In [1]: import numpy as np

In [2]: from numpy import linalg as LA

In [3]: np.set_printoptions(precision=2, suppress=True, linewidth=120)

In [4]: F = np.load("layer5.npy")

In [5]: F
Out[5]: 
array([[ 1.1 , -1.5 ,  1.2 ,  2.2 , -1.8 , -1.4 , -0.6 ],
       [ 0.7 ,  0.2 ,  0.1 ,  0.4 ,  0.  , -1.4 ,  1.4 ],
       [ 2.1 , -1.  , -0.1 ,  0.4 , -1.3 ,  1.1 , -0.5 ],
       [-0.3 ,  0.2 , -0.2 ,  1.7 ,  1.7 , -1.  , -0.6 ],
       [ 1.8 ,  0.9 , -1.2 ,  0.9 , -0.7 , -0.5 ,  0.  ],
       [ 0.3 , -0.2 ,  0.4 , -0.2 , -0.5 , -0.8 ,  0.4 ],
       [ 0.8 ,  2.5 ,  1.5 ,  1.  , -1.6 , -0.3 ,  0.6 ],
       [-1.  , -0.6 ,  0.  , -0.2 , -0.4 , -1.5 ,  0.4 ],
       [ 0.7 ,  1.2 , -0.7 ,  1.9 ,  0.2 , -1.5 ,  1.8 ],
       [ 0.77,  2.51,  1.48,  1.  , -1.6 , -0.28,  0.59]])

In [6]: left, sigma, Vt = LA.svd(F, full_matrices=False)

In [7]: np.round(left.T @ left, 2) + 0
Out[7]: 
array([[1., 0., 0., 0., 0., 0., 0.],
       [0., 1., 0., 0., 0., 0., 0.],
       [0., 0., 1., 0., 0., 0., 0.],
       [0., 0., 0., 1., 0., 0., 0.],
       [0., 0., 0., 0., 1., 0., 0.],
       [0., 0., 0., 0., 0., 1., 0.],
       [0., 0., 0., 0., 0., 0., 1.]])

In [8]: np.round(left.T @ F @ Vt.T, 2) + 0
Out[8]: 
array([[6.07, 0.  , 0.  , 0.  , 0.  , 0.  , 0.  ],
       [0.  , 4.14, 0.  , 0.  , 0.  , 0.  , 0.  ],
       [0.  , 0.  , 3.91, 0.  , 0.  , 0.  , 0.  ],
       [0.  , 0.  , 0.  , 3.  , 0.  , 0.  , 0.  ],
       [0.  , 0.  , 0.  , 0.  , 2.41, 0.  , 0.  ],
       [0.  , 0.  , 0.  , 0.  , 0.  , 1.17, 0.  ],
       [0.  , 0.  , 0.  , 0.  , 0.  , 0.  , 0.8 ]])

In [9]: np.cumsum(sigma ** 2) / np.sum(sigma ** 2)
Out[9]: array([0.43, 0.63, 0.8 , 0.91, 0.98, 0.99, 1.  ])

In [10]: sigma / sigma[0]
Out[10]: array([1.  , 0.68, 0.64, 0.49, 0.4 , 0.19, 0.13])

In [11]: sigma
Out[11]: array([6.07, 4.14, 3.91, 3.  , 2.41, 1.17, 0.8 ])

In [12]: np.allclose(left * sigma @ Vt, F)
Out[12]: True

In [13]: round(np.sqrt((sigma ** 2).sum()), 2), np.round(LA.norm(F), 2)
Out[13]: (np.float64(9.28), np.float64(9.28))

In [14]: np.round(Vt @ Vt.T, 2) + 0
Out[14]: 
array([[1., 0., 0., 0., 0., 0., 0.],
       [0., 1., 0., 0., 0., 0., 0.],
       [0., 0., 1., 0., 0., 0., 0.],
       [0., 0., 0., 1., 0., 0., 0.],
       [0., 0., 0., 0., 1., 0., 0.],
       [0., 0., 0., 0., 0., 1., 0.],
       [0., 0., 0., 0., 0., 0., 1.]])

In [15]: Y = np.c_[F[:, :3] @ np.array([[3, -2, -2], [-2, -2, 3], [0, -3, 0]]), np.array([9, 3, 1, 5, 5, 2, 9, 6, 4, 6])]

In [16]: print(Y)
[[  6.3   -2.8   -6.7    9.  ]
 [  1.7   -2.1   -0.8    3.  ]
 [  8.3   -1.9   -7.2    1.  ]
 [ -1.3    0.8    1.2    5.  ]
 [  3.6   -1.8   -0.9    5.  ]
 [  1.3   -1.4   -1.2    2.  ]
 [ -2.6  -11.1    5.9    9.  ]
 [ -1.8    3.2    0.2    6.  ]
 [ -0.3   -1.7    2.2    4.  ]
 [ -2.71 -11.     5.99   6.  ]]

In [17]: print(LA.norm(LA.qr(F)[0].T @ Y, axis=0) ** 2 / ((Y ** 2).sum(axis=0) + 1e-12))
[1.   1.   1.   0.95]

In [18]: print(LA.matrix_rank(np.c_[F, Y]))
8

In [19]: np.round(LA.lstsq(F, Y[:, 0])[0], 2) + 0
Out[19]: array([ 3., -2.,  0.,  0.,  0.,  0.,  0.])

In [20]: np.round(LA.norm(Y - F @ LA.lstsq(F, Y)[0], axis=0), 2) + 0
Out[20]: array([0., 0., 0., 4.])
